In [1]: import numpy as np

In [2]: np.set_printoptions(suppress=True, linewidth=160)

In [3]: M = np.load("layer1.npy")

In [4]: M
Out[4]: 
array([[-1.,  3., -2.],
       [-2.,  4., -2.],
       [-2.,  6., -4.]])

In [5]: U, s, VT = np.linalg.svd(M)

In [6]: s.round(2) + 0
Out[6]: array([9.66, 0.8 , 0.  ])

In [7]: Y = U[:, :2] @ np.diag(s[:2]) @ VT[:2]

In [8]: Y.round(2)
Out[8]: 
array([[-1.,  3., -2.],
       [-2.,  4., -2.],
       [-2.,  6., -4.]])

In [9]: np.round(np.abs(M - Y).max(), 2)
Out[9]: np.float64(0.0)

In [10]: np.linalg.matrix_rank(Y)
Out[10]: np.int64(2)

In [11]: u, g = M[1], M[0]

In [12]: u @ u
Out[12]: np.float64(24.0)

In [13]: pr = (u @ g) / (u @ u) * u

In [14]: (g - pr) @ u
Out[14]: np.float64(0.0)

In [15]: round(np.linalg.norm(u + g) ** 2 + np.linalg.norm(u - g) ** 2, 2)
Out[15]: np.float64(76.0)

In [16]: rng = np.random.default_rng(69)

In [17]: lab = rng.permutation(3)

In [18]: lab
Out[18]: array([0, 1, 2])

In [19]: Y = M[lab][:, lab]

In [20]: np.diag(Y)
Out[20]: array([-1.,  4., -4.])

In [21]: np.trace(Y)
Out[21]: np.float64(-1.0)

In [22]: np.allclose(Y, M)
Out[22]: True

In [23]: np.round(np.sort(np.abs(np.linalg.eigvals(Y))), 2) + 0
Out[23]: array([0., 1., 2.])

In [24]: U, s, VT = np.linalg.svd(M)

In [25]: vecs = VT[:(s > 1e-8).sum()]

In [26]: x = M[1] + 4 * M[0] + rng.integers(2) * np.eye(3)[0]

In [27]: x
Out[27]: array([ -5.,  16., -10.])

In [28]: np.allclose(vecs.T @ vecs @ x, x)
Out[28]: False

In [29]: round(np.linalg.norm(x - vecs.T @ vecs @ x), 2)
Out[29]: np.float64(0.58)

In [30]: Z = np.array([[2, 1, 3], [3, 2, -2], [-2, 0, 4]])

In [31]: W0 = (rng.random((14, 3)) < 0.25) @ Z

In [32]: W0
Out[32]: 
array([[ 0,  0,  0],
       [ 0,  0,  0],
       [ 2,  1,  3],
       [ 0,  0,  0],
       [ 2,  1,  3],
       [-2,  0,  4],
       [ 2,  1,  3],
       [ 0,  0,  0],
       [ 0,  0,  0],
       [ 0,  0,  0],
       [ 0,  0,  0],
       [ 0,  0,  0],
       [ 3,  2, -2],
       [ 2,  1,  3]])

In [33]: D = np.linalg.norm(W0[:, None] - W0[None], axis=-1)

In [34]: np.flatnonzero(D[2] < D.mean() / 2)
Out[34]: array([ 2,  4,  6, 13])

In [35]: (D + 1e9 * np.eye(14)).round(6).argmin(axis=1)
Out[35]: array([1, 0, 4, 0, 2, 2, 2, 0, 0, 0, 0, 0, 0, 2])

In [36]: P = W0 @ np.linalg.solve(W0.T @ W0, W0.T)

In [37]: np.linalg.matrix_rank(np.eye(14) - P)
Out[37]: np.int64(11)

In [38]: np.round(P @ W0[:, 1], 2)
Out[38]: array([0., 0., 1., 0., 1., 0., 1., 0., 0., 0., 0., 0., 2., 1.])

In [39]: np.round(np.diag(P), 2)
Out[39]: array([0.  , 0.  , 0.25, 0.  , 0.25, 1.  , 0.25, 0.  , 0.  , 0.  , 0.  , 0.  , 1.  , 0.25])

In [40]: Ac = W0 - W0.mean(axis=0)

In [41]: vecs = np.linalg.svd(Ac)[2][:2]

In [42]: Y = Ac - Ac @ vecs.T @ vecs

In [43]: np.round(np.cov(Ac @ vecs.T, rowvar=False), 2) + 0
Out[43]: 
array([[3.25, 0.  ],
       [0.  , 2.12]])

In [44]: Z = np.sign(np.array([[5, 3], [0, 5]]))

In [45]: Y = (np.tril(Z, -1) + np.eye(2)) @ (np.triu(Z, 1) + np.eye(2))

In [46]: w = np.array([-1, -3])

In [47]: F = np.rint(Y * w @ np.linalg.inv(Y)) + 0

In [48]: F
Out[48]: 
array([[-1., -2.],
       [ 0., -3.]])

In [49]: u, g = F[0], F[1]

In [50]: u @ g
Out[50]: np.float64(6.0)

In [51]: pr = (u @ g) / (u @ u) * u

In [52]: np.linalg.matrix_rank(np.outer(u, g))
Out[52]: np.int64(1)

In [53]: np.outer(u, g)
Out[53]: 
array([[-0.,  3.],
       [-0.,  6.]])

In [54]: round(float(np.linalg.norm(u + g) ** 2 + np.linalg.norm(u - g) ** 2), 2)
Out[54]: 28.0

In [55]: pr
Out[55]: array([-1.2, -2.4])

In [56]: F.ravel(order="F")
Out[56]: array([-1.,  0., -2., -3.])

In [57]: F.reshape(2, -1)
Out[57]: 
array([[-1., -2.],
       [ 0., -3.]])

In [58]: F.reshape(-1, 2)
Out[58]: 
array([[-1., -2.],
       [ 0., -3.]])

In [59]: T = F.reshape(2, 2, -1)

In [60]: T.shape
Out[60]: (2, 2, 1)

In [61]: T.transpose(1, 0, 2)
Out[61]: 
array([[[-1.],
        [ 0.]],

       [[-2.],
        [-3.]]])

In [62]: np.swapaxes(T, 1, 2)[1]
Out[62]: array([[ 0., -3.]])

In [63]: np.einsum("ihd,jhd->hij", T, T).shape
Out[63]: (2, 2, 2)

In [64]: np.einsum("ihd,ihd->ih", T, T)
Out[64]: 
array([[1., 4.],
       [0., 9.]])

In [65]: w, vecs = np.linalg.eig(F)

In [66]: np.round(np.sort(np.linalg.eigvals(np.linalg.inv(F))), 2)
Out[66]: array([-1.  , -0.33])

In [67]: w
Out[67]: array([-1., -3.])

In [68]: np.round(np.sort(np.linalg.eigvals(F.T)), 2)
Out[68]: array([-3., -1.])

In [69]: feats = np.load("w.npy")

In [70]: feats
Out[70]: 
array([[-1,  0,  3,  0],
       [ 0,  2,  0,  5],
       [-5,  0,  1,  0],
       [ 0, -1,  0,  2]])

In [71]: Z = W0[[9, 4]].astype(float)

In [72]: for _ in range(6):
    ...:     lab = np.linalg.norm(W0[:, None] - Z, axis=-1).argmin(axis=1)
    ...:     Z = np.array([W0[lab == j].mean(axis=0) for j in range(2)])
    ...: 

In [73]: lab
Out[73]: array([0, 0, 1, 0, 1, 1, 1, 0, 0, 0, 0, 0, 0, 1])

In [74]: np.abs(Z[1] - Z[0]).argmax()
Out[74]: np.int64(2)

In [75]: Y = feats[0, 0] * feats[1:] - np.outer(feats[1:, 0], feats[0])

In [76]: Y
Out[76]: 
array([[ 0, -2,  0, -5],
       [ 0,  0, 14,  0],
       [ 0,  1,  0, -2]])

In [77]: np.flatnonzero(~Y.round(6).any(axis=1))
Out[77]: array([], dtype=int64)

In [78]: np.linalg.matrix_rank(Y), np.linalg.matrix_rank(feats)
Out[78]: (np.int64(3), np.int64(4))

In [79]: feats[:, 0] / feats[0, 0]
Out[79]: array([ 1., -0.,  5., -0.])

In [80]: x = np.array([0, 0, 0, 2])

In [81]: h1 = np.maximum(feats @ x, 0)

In [82]: h1
Out[82]: array([ 0, 10,  0,  4])

In [83]: np.flatnonzero(h1 > 1e-9)
Out[83]: array([1, 3])

In [84]: feats * (h1 > 1e-9)[:, None]
Out[84]: 
array([[ 0,  0,  0,  0],
       [ 0,  2,  0,  5],
       [ 0,  0,  0,  0],
       [ 0, -1,  0,  2]])

In [85]: def softmax(z):
    ...:     e = np.exp(z - z.max(axis=-1, keepdims=True))
    ...:     return e / e.sum(axis=-1, keepdims=True)
    ...: 

In [86]: np.round(softmax(10 * feats[0]), 2) + 0
Out[86]: array([0., 0., 1., 0.])

In [87]: np.round(softmax(feats[0]), 2)
Out[87]: array([0.02, 0.04, 0.89, 0.04])

In [88]: att = feats @ feats.T / np.sqrt(4)

In [89]: np.round(softmax(att), 2) + 0
Out[89]: 
array([[0.72, 0.  , 0.27, 0.  ],
       [0.  , 1.  , 0.  , 0.  ],
       [0.  , 0.  , 1.  , 0.  ],
       [0.01, 0.79, 0.01, 0.18]])

In [90]: np.round(softmax(att)[0] @ feats, 2) + 0
Out[90]: array([-2.06,  0.  ,  2.44,  0.03])

In [91]: feats @ feats
Out[91]: 
array([[-14,   0,   0,   0],
       [  0,  -1,   0,  20],
       [  0,   0, -14,   0],
       [  0,  -4,   0,  -1]])

In [92]: mat = np.loadtxt("a.csv", delimiter=",")

In [93]: mat
Out[93]: 
array([[  1.,  -3.,   9., -27.],
       [  1.,  -2.,   4.,  -8.],
       [  1.,  -1.,   1.,  -1.],
       [  1.,   0.,   0.,   0.]])

In [94]: U, s, VT = np.linalg.svd(mat)

In [95]: s.round(2)
Out[95]: array([30.07,  2.24,  0.92,  0.19])

In [96]: np.argmax(s[:-1] / (s[1:] + 1e-6)) + 1
Out[96]: np.int64(1)

In [97]: Y = U[:, :1] @ np.diag(s[:1]) @ VT[:1]

In [98]: np.round(np.linalg.norm(mat - Y) / np.linalg.norm(mat), 2)
Out[98]: np.float64(0.08)

In [99]: np.linalg.matrix_rank(mat, rtol=0.05)
Out[99]: np.int64(2)

In [100]: round(np.abs(mat - Y).max(), 2)
Out[100]: np.float64(1.03)

In [101]: np.kron(np.eye(2, dtype=int), mat)
Out[101]: 
array([[  1.,  -3.,   9., -27.,   0.,  -0.,   0.,  -0.],
       [  1.,  -2.,   4.,  -8.,   0.,  -0.,   0.,  -0.],
       [  1.,  -1.,   1.,  -1.,   0.,  -0.,   0.,  -0.],
       [  1.,   0.,   0.,   0.,   0.,   0.,   0.,   0.],
       [  0.,  -0.,   0.,  -0.,   1.,  -3.,   9., -27.],
       [  0.,  -0.,   0.,  -0.,   1.,  -2.,   4.,  -8.],
       [  0.,  -0.,   0.,  -0.,   1.,  -1.,   1.,  -1.],
       [  0.,   0.,   0.,   0.,   1.,   0.,   0.,   0.]])

In [102]: np.einsum("ii->", mat)
Out[102]: np.float64(0.0)

In [103]: round(float(np.linalg.det(mat.T)), 2)
Out[103]: 12.0

In [104]: np.einsum("ij,ji->", mat, mat)
Out[104]: np.float64(-44.0)

In [105]: np.round(np.linalg.eigvals(mat), 2)
Out[105]: array([ 0.24+4.65j,  0.24-4.65j, -0.24+0.71j, -0.24-0.71j])
